% ipython --no-banner

In [1]: import numpy as np

In [2]: import numpy.linalg as la

In [3]: np.set_printoptions(precision=4, suppress=True, linewidth=140)

In [4]: A = np.loadtxt("dump.csv", delimiter=",")

In [5]: print(A)
[[ 0.2322 -0.5972 -0.7678]
 [-0.5972  0.5355 -0.5972]
 [-0.7678 -0.5972  0.2322]]

In [6]: left, s, Vh = la.svd(A, full_matrices=False)

In [7]: print(round(float(np.sqrt((s ** 2).sum())), 4), np.round(la.norm(A), 4))
1.7321 1.7321

In [8]: print(np.cumsum(s ** 2) / np.sum(s ** 2))
[0.3333 0.6667 1.    ]

In [9]: print(np.allclose(left * s @ Vh, A))
True

In [10]: print((s > 1e-8).sum())
3

In [11]: W1 = np.array([[-6, 0, 9, 0], [-2, 2, -7, 5], [2, 9, -4, 4]])

In [12]: c = np.array([-2, 2, 2, 3])

In [13]: hid = np.maximum(A @ W1 + c, 0)

In [14]: print((hid > 0).mean(axis=0))
[0.3333 0.3333 0.3333 0.6667]

In [15]: print(hid)
[[ 0.      0.     11.3412  0.    ]
 [ 0.      0.      0.      3.2891]
 [ 4.2654  2.8957  0.      0.9431]]

In [16]: print(la.matrix_rank(hid))
3

In [17]: cent = np.array([[-7, 5, 4], [-2, 9, 7], [7, 3, -6], [-1, 6, -4]])

In [18]: print((hid @ cent).round(6).argmax(axis=1))
[0 1 1]

In [19]: print(hid @ cent)
[[ 79.3886  34.0237 -68.0474]
 [ -3.2891  19.7346 -13.1564]
 [-36.5924  53.0474  33.5592]]

In [20]: C2 = A.T @ A

In [21]: print(np.diag(C2))
[1. 1. 1.]

In [22]: print(la.matrix_rank(C2))
3

In [23]: print(np.trace(C2), (A ** 2).sum())
3.0 3.0

In [24]: print(np.allclose(C2, C2.T))
True

In [25]: data = np.array([[2.64, -2.08, -0.4, 0.56],
    ...:     [0.66, -0.52, -0.1, 0.14],
    ...:     [1.54, -0.76, -0.62, -0.43],
    ...:     [6.44, -3.92, -1.96, -0.56],
    ...:     [-1.6, 0.56, 0.84, 0.83],
    ...:     [0.65, -0.1, -0.45, -0.55]])

In [26]: print(data)
[[ 2.64 -2.08 -0.4   0.56]
 [ 0.66 -0.52 -0.1   0.14]
 [ 1.54 -0.76 -0.62 -0.43]
 [ 6.44 -3.92 -1.96 -0.56]
 [-1.6   0.56  0.84  0.83]
 [ 0.65 -0.1  -0.45 -0.55]]

In [27]: left, s, Vh = la.svd(data)

In [28]: print(np.argmax(s[:-1] / (s[1:] + 1e-6)) + 1)
2

In [29]: print(s.round(4) + 0)
[8.9366 1.5368 0.     0.    ]

In [30]: out = left[:, :2] @ np.diag(s[:2]) @ Vh[:2]

In [31]: print(la.matrix_rank(out))
2

In [32]: print(np.round(np.abs(data - out).max(), 4))
0.0

In [33]: print(np.round(la.norm(data - out, 2), 4), round(float(s[2]), 4))
0.0 0.0

In [34]: print(out)
[[ 2.64 -2.08 -0.4   0.56]
 [ 0.66 -0.52 -0.1   0.14]
 [ 1.54 -0.76 -0.62 -0.43]
 [ 6.44 -3.92 -1.96 -0.56]
 [-1.6   0.56  0.84  0.83]
 [ 0.65 -0.1  -0.45 -0.55]]

In [35]: print(data @ la.pinv(data) @ data)
[[ 2.64 -2.08 -0.4   0.56]
 [ 0.66 -0.52 -0.1   0.14]
 [ 1.54 -0.76 -0.62 -0.43]
 [ 6.44 -3.92 -1.96 -0.56]
 [-1.6   0.56  0.84  0.83]
 [ 0.65 -0.1  -0.45 -0.55]]

In [36]: feats = np.load("layer2.npy")

In [37]: print(feats)
[[ 1.0198 -2.0228 -5.0205 -3.0092  2.0127]
 [ 1.0119 -1.9779 -5.0104 -3.0026  1.9882]
 [ 1.0018 -1.9887 -5.0105 -2.983   2.0066]
 [ 0.9868 -1.9892 -4.9835 -3.0104  2.009 ]
 [ 0.9759 -1.9866 -4.9721 -3.0072  1.9791]
 [ 0.9792 -2.0168 -4.9943 -3.0113  1.9834]
 [ 1.0125 -1.9919 -5.0139 -3.0176  2.0134]
 [ 0.9822 -1.9827 -4.9933 -3.006   2.0362]
 [ 1.0022 -2.0279 -5.0121 -3.0053  2.02  ]
 [-5.0286 -1.0239 -1.9788  2.0063  3.006 ]
 [-5.0052 -1.0156 -1.9901  2.0132  3.011 ]
 [-4.974  -0.9695 -1.9877  2.0157  2.9843]
 [-5.0007 -0.9845 -2.0034  2.0206  3.0064]
 [-4.9702 -0.9928 -1.9989  1.9726  2.9849]
 [-4.9992 -1.0033 -1.964   1.9945  3.0001]
 [-4.9917 -0.9647 -2.0032  1.9599  3.0272]
 [-4.9768 -0.979  -1.9618  1.9701  3.0247]
 [-5.0127 -1.0047 -1.9947  1.9806  3.0145]
 [ 4.0199 -5.01    2.0091 -3.0217  0.9964]
 [ 3.9746 -5.0287  1.9856 -2.9841  0.9734]
 [ 4.0011 -4.988   1.9731 -2.9755  1.0039]
 [ 3.999  -4.9779  1.9891 -2.9696  1.0215]
 [ 3.9963 -4.9687  2.0119 -2.973   1.0436]
 [ 4.     -5.0083  2.011  -3.0127  1.0055]
 [ 3.9664 -5.0304  2.0227 -2.9647  1.0081]
 [ 4.0318 -5.0134  1.987  -3.0028  0.9802]
 [ 4.0379 -4.9812  2.0109 -3.0034  1.0241]]

In [38]: C2 = np.cov(feats, rowvar=False)

In [39]: print(np.polyfit(feats[:, 1], feats[:, 4], 1))
[0.4609 3.2338]

In [40]: print(np.median(feats, axis=0))
[ 1.0018 -1.9892 -1.9901 -2.983   2.009 ]

In [41]: print(la.eigvalsh(C2)[::-1])
[24.544   7.9735  0.0005  0.0003  0.0002]

In [42]: print(la.cond(feats) > 100)
True

In [43]: print([round(float(x), 4) for x in la.svd(feats, compute_uv=False)[:3]])
[25.7957, 21.118, 12.5326]

In [44]: print(np.abs(la.svd(feats)[2][-1]))
[0.5247 0.13   0.2639 0.7878 0.1322]

In [45]: labels = feats[:, 3] > np.median(feats[:, 3])

In [46]: f = feats[labels].mean(axis=0) - feats[~labels].mean(axis=0)

In [47]: print(round((((feats - feats.mean(axis=0)) @ f > 0) == labels).mean(), 4))
0.8519

In [48]: hat = np.triu(np.array([[-6, -7, -4], [-5, 5, 1], [2, -5, -1]]), 1) + np.eye(3)

In [49]: out = hat @ A @ la.inv(hat)

In [50]: print(round(float(np.trace(out)), 4), round(float(np.trace(A)), 4))
1.0 1.0

In [51]: print(np.poly(out))
[ 1. -1. -1.  1.]

In [52]: print(la.matrix_rank(out))
3

In [53]: left, s, Vh = la.svd(feats)

In [54]: print(s)
[25.7957 21.118  12.5326  0.1115  0.0763]

In [55]: print(np.argmax(s[:-1] / (s[1:] + 1e-6)) + 1)
3

In [56]: out = left[:, :3] @ np.diag(s[:3]) @ Vh[:3]

In [57]: print(round(float(la.norm(feats - out) / la.norm(feats)), 4))
0.0038

In [58]: print(np.round(np.abs(feats - out).max(), 4))
0.0408

In [59]: print(round(float(la.norm(feats - out, 2)), 4), np.round(s[3], 4))
0.1115 0.1115

In [60]: print(la.matrix_rank(feats, rtol=0.05))
3

In [61]: print(la.matrix_rank(out))
3

In [62]: K = np.load("arr.npy")

In [63]: print(K)
[[ 3.02 -2.    5.   -3.  ]
 [-5.   -5.98 -4.    9.  ]
 [ 1.    0.   -3.98  4.  ]
 [ 3.   -2.    5.   -2.98]]

In [64]: left, s, Vh = la.svd(K)

In [65]: print(np.argmax(s[:-1] / (s[1:] + 1e-6)) + 1)
3

In [66]: print(s)
[14.9458  7.0824  3.3264  0.009 ]

In [67]: out = left[:, :3] @ np.diag(s[:3]) @ Vh[:3]

In [68]: print(la.matrix_rank(out))
3

In [69]: print(round(la.norm(K - out, 2), 4), round(float(s[3]), 4))
0.009 0.009

In [70]: rng = np.random.default_rng(1914)

In [71]: labels = rng.permutation(4)

In [72]: print(labels)
[0 2 1 3]

In [73]: out = K[labels][:, labels]

In [74]: print(np.allclose(out, K))
False

In [75]: print(round(float(la.det(K)), 4))
3.1627

In [76]: print(round(float(np.abs(la.eigvals(K)).max()), 4))
7.0033

In [77]: print(la.matrix_power(K, 3))
[[ -20.0964 -105.2824   84.286     9.1164]
 [-209.726   -78.3272 -568.4048  619.0908]
 [  31.6612   99.4    -221.5448  132.1448]
 [ -20.0964 -105.2824   84.286     9.1164]]

In [78]: print(np.allclose(K, K.T))
False

In [79]: f = np.array([2, 2, 0])

In [80]: print(np.correlate(K[2], K[3], "full"))
[ -2.98     5.       9.8604 -28.82    27.96   -19.94    12.    ]

In [81]: print(np.polyval(f, K[2]))
[ 4.      0.     23.7208 40.    ]

In [82]: X = np.load("data.npy")

In [83]: print(X)
[[  1.0704   8.1409   6.2128  -0.1102]
 [ -3.1277  -8.009   -5.5832   7.8365]
 [  0.3367   3.3266   1.9208   0.7271]
 [ -4.6786 -16.2732 -12.1861   9.9786]
 [ -2.6234 -11.8721  -9.4115   4.4017]
 [ -0.7044  -9.6346  -6.9221   1.0358]
 [  0.5502  -1.4518  -0.8077  -3.034 ]
 [  1.5412   2.2365   2.4134  -3.2522]
 [ -2.233   -1.3351  -1.1154   6.1282]
 [  1.1155   6.5782   4.7833  -1.5548]
 [  0.7908   7.3147   4.8832  -0.5507]]

In [84]: vals, V = la.eig(A)

In [85]: print(np.round(np.prod(vals), 4))
-1.0

In [86]: print(vals)
[ 1. -1.  1.]

In [87]: print(np.sort(la.eigvals(la.inv(A))))
[-1.  1.  1.]

In [88]: print(np.sort(la.eigvals(A.T)))
[-1.  1.  1.]

In [89]: mat = np.minimum.outer(np.arange(1, 4), np.arange(1, 4)) * 3

In [90]: print(mat)
[[3 3 3]
 [3 6 6]
 [3 6 9]]

In [91]: # symmetric, so the eigenvalues are real

In [92]: vec = np.ones(3)

In [93]: for _ in range(3):
    ...:     vec = mat @ vec
    ...:     vec /= la.norm(vec)
    ...:     print(round(vec @ mat @ vec, 4))
    ...: 
15.1286
15.1465
15.1467

In [94]: print(np.round(la.eigvalsh(mat)[-1], 4))
15.1468

In [95]: left, s, Vh = la.svd(mat, full_matrices=False)

In [96]: print(np.round(Vh @ Vh.T, 4) + 0)
[[1. 0. 0.]
 [0. 1. 0.]
 [0. 0. 1.]]

In [97]: print(np.allclose(left * s @ Vh, mat))
True

In [98]: print(s / s[0])
[1.     0.1274 0.061 ]

In [99]: print(np.cumsum(s ** 2) / np.sum(s ** 2))
[0.9804 0.9964 1.    ]
